$ ipython --no-banner

In [1]: import numpy as np

In [2]: np.set_printoptions(precision=2, suppress=True, linewidth=120, floatmode="fixed")

In [3]: mat = np.load("m.npy")

In [4]: mat
Out[4]: 
array([[-8,  2, -8,  0,  7,  8, -9,  0,  6,  0,  7, -9,  0, -6],
       [-8,  7,  0, -7,  6,  5, -6, -6,  9,  0, -3,  9,  0, -9],
       [ 8, -5,  5,  7, -1, -6, -3,  0,  8,  0, -3, -1,  0, -5],
       [-4,  5,  6,  6,  2, -6, -6, -2, -3,  0,  1,  4,  0,  0],
       [ 4, -8, -5, -7, -6, -6,  4, -7, -4,  0, -5, -5,  0, -1],
       [ 0, -9, -5, -6, -7,  8,  8,  1,  5,  0,  2,  9,  0, -1],
       [-7, -8, -8, -1,  1,  6,  3, -2,  6,  0, -3,  2,  0,  6],
       [ 6, -8, -8,  8, -8, -3, -9, -6,  7,  0,  0, -5,  0, -6],
       [ 0, -4, -6, -9,  6,  2,  9, -1, -8,  0, -3, -5,  0,  3],
       [ 0,  0,  0,  0,  0,  0,  0,  0,  0, -7,  0,  0,  3,  0],
       [ 7, -9, -5,  4, -6,  1,  9, -7,  8,  0, -8, -8,  0, -7],
       [-1, -2,  1,  4,  3, -5, -9, -7,  2,  0,  6,  0,  0, -5],
       [ 0,  0,  0,  0,  0,  0,  0,  0,  0, -6,  0,  0,  8,  0],
       [-3, -8, -9,  6,  2,  3, -9, -9,  3,  0,  3,  0,  0, -3]])

In [5]: M2 = np.linalg.inv(mat)

In [6]: round(float(np.linalg.det(mat) * np.linalg.det(M2)), 2)
Out[6]: 1.0

In [7]: M2 = np.array([[0, 2, 1],
   ...:     [0, 1, 2],
   ...:     [0, 1, 2],
   ...:     [0, 1, 1],
   ...:     [0, 0, 2],
   ...:     [2, 1, 0],
   ...:     [2, 1, 0],
   ...:     [2, 1, 1]])

In [8]: feats = np.block([[np.zeros((8, 8)), M2], [M2.T, np.zeros((3, 3))]])

In [9]: feats
Out[9]: 
array([[0.00, 0.00, 0.00, 0.00, 0.00, 0.00, 0.00, 0.00, 0.00, 2.00, 1.00],
       [0.00, 0.00, 0.00, 0.00, 0.00, 0.00, 0.00, 0.00, 0.00, 1.00, 2.00],
       [0.00, 0.00, 0.00, 0.00, 0.00, 0.00, 0.00, 0.00, 0.00, 1.00, 2.00],
       [0.00, 0.00, 0.00, 0.00, 0.00, 0.00, 0.00, 0.00, 0.00, 1.00, 1.00],
       [0.00, 0.00, 0.00, 0.00, 0.00, 0.00, 0.00, 0.00, 0.00, 0.00, 2.00],
       [0.00, 0.00, 0.00, 0.00, 0.00, 0.00, 0.00, 0.00, 2.00, 1.00, 0.00],
       [0.00, 0.00, 0.00, 0.00, 0.00, 0.00, 0.00, 0.00, 2.00, 1.00, 0.00],
       [0.00, 0.00, 0.00, 0.00, 0.00, 0.00, 0.00, 0.00, 2.00, 1.00, 1.00],
       [0.00, 0.00, 0.00, 0.00, 0.00, 2.00, 2.00, 2.00, 0.00, 0.00, 0.00],
       [2.00, 1.00, 1.00, 1.00, 0.00, 1.00, 1.00, 1.00, 0.00, 0.00, 0.00],
       [1.00, 2.00, 2.00, 1.00, 2.00, 0.00, 0.00, 1.00, 0.00, 0.00, 0.00]])

In [10]: left, s, Vt = np.linalg.svd(feats)

In [11]: s.round(2) + 0
Out[11]: array([4.84, 4.84, 3.34, 3.34, 1.57, 1.57, 0.00, 0.00, 0.00, 0.00, 0.00])

In [12]: M2 = left[:, :6] @ np.diag(s[:6]) @ Vt[:6]

In [13]: np.linalg.matrix_rank(M2)
Out[13]: np.int64(6)

In [14]: np.linalg.matrix_rank(feats, rtol=0.05)
Out[14]: np.int64(6)

In [15]: left, s, Vt = np.linalg.svd(feats)

In [16]: evecs = Vt[:(s > 1e-8).sum()]

In [17]: rng = np.random.default_rng(433062)

In [18]: x = feats[7] + 3 * feats[9] + rng.integers(2) * np.eye(11)[3]

In [19]: x
Out[19]: array([6.00, 3.00, 3.00, 4.00, 0.00, 3.00, 3.00, 3.00, 2.00, 1.00, 1.00])

In [20]: np.diag(evecs.T @ evecs)
Out[20]: array([0.70, 0.27, 0.27, 0.14, 0.52, 0.35, 0.35, 0.39, 1.00, 1.00, 1.00])

In [21]: np.linalg.matrix_rank(np.vstack([feats, x]))
Out[21]: np.int64(7)

In [22]: np.round(evecs.T @ evecs, 2) + 0
Out[22]: 
array([[ 0.70,  0.16,  0.16,  0.29, -0.26,  0.04,  0.04, -0.09,  0.00,  0.00,  0.00],
       [ 0.16,  0.27,  0.27,  0.14,  0.26, -0.04, -0.04,  0.09,  0.00,  0.00,  0.00],
       [ 0.16,  0.27,  0.27,  0.14,  0.26, -0.04, -0.04,  0.09,  0.00,  0.00,  0.00],
       [ 0.29,  0.14,  0.14,  0.14,  0.00,  0.00,  0.00,  0.00,  0.00,  0.00,  0.00],
       [-0.26,  0.26,  0.26,  0.00,  0.52, -0.09, -0.09,  0.17,  0.00,  0.00,  0.00],
       [ 0.04, -0.04, -0.04,  0.00, -0.09,  0.35,  0.35,  0.30,  0.00,  0.00,  0.00],
       [ 0.04, -0.04, -0.04,  0.00, -0.09,  0.35,  0.35,  0.30,  0.00,  0.00,  0.00],
       [-0.09,  0.09,  0.09,  0.00,  0.17,  0.30,  0.30,  0.39,  0.00,  0.00,  0.00],
       [ 0.00,  0.00,  0.00,  0.00,  0.00,  0.00,  0.00,  0.00,  1.00,  0.00,  0.00],
       [ 0.00,  0.00,  0.00,  0.00,  0.00,  0.00,  0.00,  0.00,  0.00,  1.00,  0.00],
       [ 0.00,  0.00,  0.00,  0.00,  0.00,  0.00,  0.00,  0.00,  0.00,  0.00,  1.00]])

In [23]: A = np.loadtxt("block14.csv", delimiter=",")

In [24]: A
Out[24]: 
array([[  5.00,   6.00,   7.00,   8.00,   9.00,  10.00,  11.00,  12.00,  13.00,  14.00],
       [ 15.00,  16.00,  17.00,  18.00,  19.00,  20.00,  21.00,  22.00,  23.00,  24.00],
       [ 25.00,  26.00,  27.00,  28.00,  29.00,  30.00,  31.00,  32.00,  33.00,  34.00],
       [ 35.00,  36.00,  37.00,  38.00,  39.00,  40.00,  41.00,  42.00,  43.00,  44.00],
       [ 45.00,  46.00,  47.00,  48.00,  49.00,  50.00,  51.00,  52.00,  53.00,  54.00],
       [ 55.00,  56.00,  57.00,  58.00,  59.00,  60.00,  61.00,  62.00,  63.00,  64.00],
       [ 65.00,  66.00,  67.00,  68.00,  69.00,  70.00,  71.00,  72.00,  73.00,  74.00],
       [ 75.00,  76.00,  77.00,  78.00,  79.00,  80.00,  81.00,  82.00,  83.00,  84.00],
       [ 85.00,  86.00,  87.00,  88.00,  89.00,  90.00,  91.00,  92.00,  93.00,  94.00],
       [ 95.00,  96.00,  97.00,  98.00,  99.00, 100.00, 101.00, 102.00, 103.00, 104.00],
       [105.00, 106.00, 107.00, 108.00, 109.00, 110.00, 111.00, 112.00, 113.00, 114.00],
       [115.00, 116.00, 117.00, 118.00, 119.00, 120.00, 121.00, 122.00, 123.00, 124.00],
       [125.00, 126.00, 127.00, 128.00, 129.00, 130.00, 131.00, 132.00, 133.00, 134.00],
       [135.00, 136.00, 137.00, 138.00, 139.00, 140.00, 141.00, 142.00, 143.00, 144.00]])

In [25]: np.round(np.linalg.norm(feats), 2)
Out[25]: np.float64(8.6)

In [26]: np.diff(feats, axis=0)
Out[26]: 
array([[ 0.00,  0.00,  0.00,  0.00,  0.00,  0.00,  0.00,  0.00,  0.00, -1.00,  1.00],
       [ 0.00,  0.00,  0.00,  0.00,  0.00,  0.00,  0.00,  0.00,  0.00,  0.00,  0.00],
       [ 0.00,  0.00,  0.00,  0.00,  0.00,  0.00,  0.00,  0.00,  0.00,  0.00, -1.00],
       [ 0.00,  0.00,  0.00,  0.00,  0.00,  0.00,  0.00,  0.00,  0.00, -1.00,  1.00],
       [ 0.00,  0.00,  0.00,  0.00,  0.00,  0.00,  0.00,  0.00,  2.00,  1.00, -2.00],
       [ 0.00,  0.00,  0.00,  0.00,  0.00,  0.00,  0.00,  0.00,  0.00,  0.00,  0.00],
       [ 0.00,  0.00,  0.00,  0.00,  0.00,  0.00,  0.00,  0.00,  0.00,  0.00,  1.00],
       [ 0.00,  0.00,  0.00,  0.00,  0.00,  2.00,  2.00,  2.00, -2.00, -1.00, -1.00],
       [ 2.00,  1.00,  1.00,  1.00,  0.00, -1.00, -1.00, -1.00,  0.00,  0.00,  0.00],
       [-1.00,  1.00,  1.00,  0.00,  2.00, -1.00, -1.00,  0.00,  0.00,  0.00,  0.00]])

In [27]: feats.mean(axis=0)
Out[27]: array([0.27, 0.27, 0.27, 0.18, 0.18, 0.27, 0.27, 0.36, 0.55, 0.73, 0.82])

In [28]: np.round(np.linalg.svd(feats, compute_uv=False), 2) + 0
Out[28]: array([4.84, 4.84, 3.34, 3.34, 1.57, 1.57, 0.00, 0.00, 0.00, 0.00, 0.00])

In [29]: feats.shape
Out[29]: (11, 11)

In [30]: feats - feats[0]
Out[30]: 
array([[ 0.00,  0.00,  0.00,  0.00,  0.00,  0.00,  0.00,  0.00,  0.00,  0.00,  0.00],
       [ 0.00,  0.00,  0.00,  0.00,  0.00,  0.00,  0.00,  0.00,  0.00, -1.00,  1.00],
       [ 0.00,  0.00,  0.00,  0.00,  0.00,  0.00,  0.00,  0.00,  0.00, -1.00,  1.00],
       [ 0.00,  0.00,  0.00,  0.00,  0.00,  0.00,  0.00,  0.00,  0.00, -1.00,  0.00],
       [ 0.00,  0.00,  0.00,  0.00,  0.00,  0.00,  0.00,  0.00,  0.00, -2.00,  1.00],
       [ 0.00,  0.00,  0.00,  0.00,  0.00,  0.00,  0.00,  0.00,  2.00, -1.00, -1.00],
       [ 0.00,  0.00,  0.00,  0.00,  0.00,  0.00,  0.00,  0.00,  2.00, -1.00, -1.00],
       [ 0.00,  0.00,  0.00,  0.00,  0.00,  0.00,  0.00,  0.00,  2.00, -1.00,  0.00],
       [ 0.00,  0.00,  0.00,  0.00,  0.00,  2.00,  2.00,  2.00,  0.00, -2.00, -1.00],
       [ 2.00,  1.00,  1.00,  1.00,  0.00,  1.00,  1.00,  1.00,  0.00, -2.00, -1.00],
       [ 1.00,  2.00,  2.00,  1.00,  2.00,  0.00,  0.00,  1.00,  0.00, -2.00, -1.00]])

In [31]: feats.sum(axis=1)
Out[31]: array([3.00, 3.00, 3.00, 2.00, 2.00, 3.00, 3.00, 4.00, 6.00, 8.00, 9.00])

In [32]: M2 = A[0, 0] * A[1:] - np.outer(A[1:, 0], A[0])

In [33]: M2
Out[33]: 
array([[    0.00,   -10.00,   -20.00,   -30.00,   -40.00,   -50.00,   -60.00,   -70.00,   -80.00,   -90.00],
       [    0.00,   -20.00,   -40.00,   -60.00,   -80.00,  -100.00,  -120.00,  -140.00,  -160.00,  -180.00],
       [    0.00,   -30.00,   -60.00,   -90.00,  -120.00,  -150.00,  -180.00,  -210.00,  -240.00,  -270.00],
       [    0.00,   -40.00,   -80.00,  -120.00,  -160.00,  -200.00,  -240.00,  -280.00,  -320.00,  -360.00],
       [    0.00,   -50.00,  -100.00,  -150.00,  -200.00,  -250.00,  -300.00,  -350.00,  -400.00,  -450.00],
       [    0.00,   -60.00,  -120.00,  -180.00,  -240.00,  -300.00,  -360.00,  -420.00,  -480.00,  -540.00],
       [    0.00,   -70.00,  -140.00,  -210.00,  -280.00,  -350.00,  -420.00,  -490.00,  -560.00,  -630.00],
       [    0.00,   -80.00,  -160.00,  -240.00,  -320.00,  -400.00,  -480.00,  -560.00,  -640.00,  -720.00],
       [    0.00,   -90.00,  -180.00,  -270.00,  -360.00,  -450.00,  -540.00,  -630.00,  -720.00,  -810.00],
       [    0.00,  -100.00,  -200.00,  -300.00,  -400.00,  -500.00,  -600.00,  -700.00,  -800.00,  -900.00],
       [    0.00,  -110.00,  -220.00,  -330.00,  -440.00,  -550.00,  -660.00,  -770.00,  -880.00,  -990.00],
       [    0.00,  -120.00,  -240.00,  -360.00,  -480.00,  -600.00,  -720.00,  -840.00,  -960.00, -1080.00],
       [    0.00,  -130.00,  -260.00,  -390.00,  -520.00,  -650.00,  -780.00,  -910.00, -1040.00, -1170.00]])

In [34]: np.flatnonzero(~M2.round(6).any(axis=1))
Out[34]: array([], dtype=int64)

In [35]: A[:, 0] / A[0, 0]
Out[35]: array([ 1.00,  3.00,  5.00,  7.00,  9.00, 11.00, 13.00, 15.00, 17.00, 19.00, 21.00, 23.00, 25.00, 27.00])

In [36]: np.linalg.matrix_rank(M2), np.linalg.matrix_rank(A)
Out[36]: (np.int64(1), np.int64(2))

In [37]: J = np.load("run7.npy")

In [38]: J
Out[38]: 
array([[ 2,  0,  2,  6,  6,  2,  6,  6,  4,  2,  0,  0,  6,  2],
       [ 5,  6,  8, 15, 12,  5,  9, 12,  7,  5,  6,  3,  6,  8],
       [ 3,  6,  6,  9,  6,  3,  3,  6,  3,  3,  6,  3,  0,  6],
       [ 2,  2,  3,  6,  5,  2,  4,  5,  3,  2,  2,  1,  3,  3],
       [ 4,  6,  7, 12,  9,  4,  6,  9,  5,  4,  6,  3,  3,  7],
       [ 6,  6,  9, 18, 15,  6, 12, 15,  9,  6,  6,  3,  9,  9],
       [ 0,  0,  0,  0,  0,  0,  0,  0,  0,  0,  0,  0,  0,  0],
       [ 6,  6,  9, 18, 15,  6, 12, 15,  9,  6,  6,  3,  9,  9],
       [ 2,  0,  2,  6,  6,  2,  6,  6,  4,  2,  0,  0,  6,  2],
       [ 5,  6,  8, 15, 12,  5,  9, 12,  7,  5,  6,  3,  6,  8],
       [ 0,  0,  0,  0,  0,  0,  0,  0,  0,  0,  0,  0,  0,  0]])

In [39]: W = np.array([[0, -1],
    ...:     [3, 3],
    ...:     [1, -1],
    ...:     [0, 0],
    ...:     [2, 2],
    ...:     [2, 3],
    ...:     [1, 2],
    ...:     [-1, -3],
    ...:     [-3, -1],
    ...:     [0, -3],
    ...:     [1, -1],
    ...:     [2, 1],
    ...:     [-3, 0],
    ...:     [0, -3]])

In [40]: coef = np.array([2, -2])

In [41]: act = np.maximum(J @ W + coef, 0)

In [42]: act
Out[42]: 
array([[ 0,  0],
       [32,  0],
       [44,  0],
       [10,  0],
       [38,  0],
       [26,  0],
       [ 2,  0],
       [26,  0],
       [ 0,  0],
       [32,  0],
       [ 2,  0]])

In [43]: (act > 0).mean(axis=0)
Out[43]: array([0.82, 0.00])

In [44]: C = np.array([[1, 3], [0, 1]])

In [45]: W @ C
Out[45]: 
array([[  0,  -1],
       [  3,  12],
       [  1,   2],
       [  0,   0],
       [  2,   8],
       [  2,   9],
       [  1,   5],
       [ -1,  -6],
       [ -3, -10],
       [  0,  -3],
       [  1,   2],
       [  2,   7],
       [ -3,  -9],
       [  0,  -3]])

In [46]: (act @ C).round(6).argmax(axis=1)
Out[46]: array([0, 1, 1, 1, 1, 1, 1, 1, 0, 1, 1])

In [47]: t3 = np.stack([J, -3 * J, J[::-1]])

In [48]: np.linalg.matrix_rank(t3.reshape(3, -1))
Out[48]: np.int64(2)

In [49]: rk = np.linalg.matrix_rank(J)

In [50]: rk
Out[50]: np.int64(2)

In [51]: null = np.linalg.svd(J)[2][rk:].T

In [52]: [int(np.linalg.matrix_rank(J[:, :j + 1])) for j in range(14)]
Out[52]: [1, 2, 2, 2, 2, 2, 2, 2, 2, 2, 2, 2, 2, 2]

In [53]: null.shape
Out[53]: (14, 12)

In [54]: np.linalg.matrix_rank(J.T @ J), np.linalg.matrix_rank(J @ J.T)
Out[54]: (np.int64(2), np.int64(2))

In [55]: [int(np.linalg.matrix_rank(J[:i])) for i in range(1, len(J) + 1)]
Out[55]: [1, 2, 2, 2, 2, 2, 2, 2, 2, 2, 2]
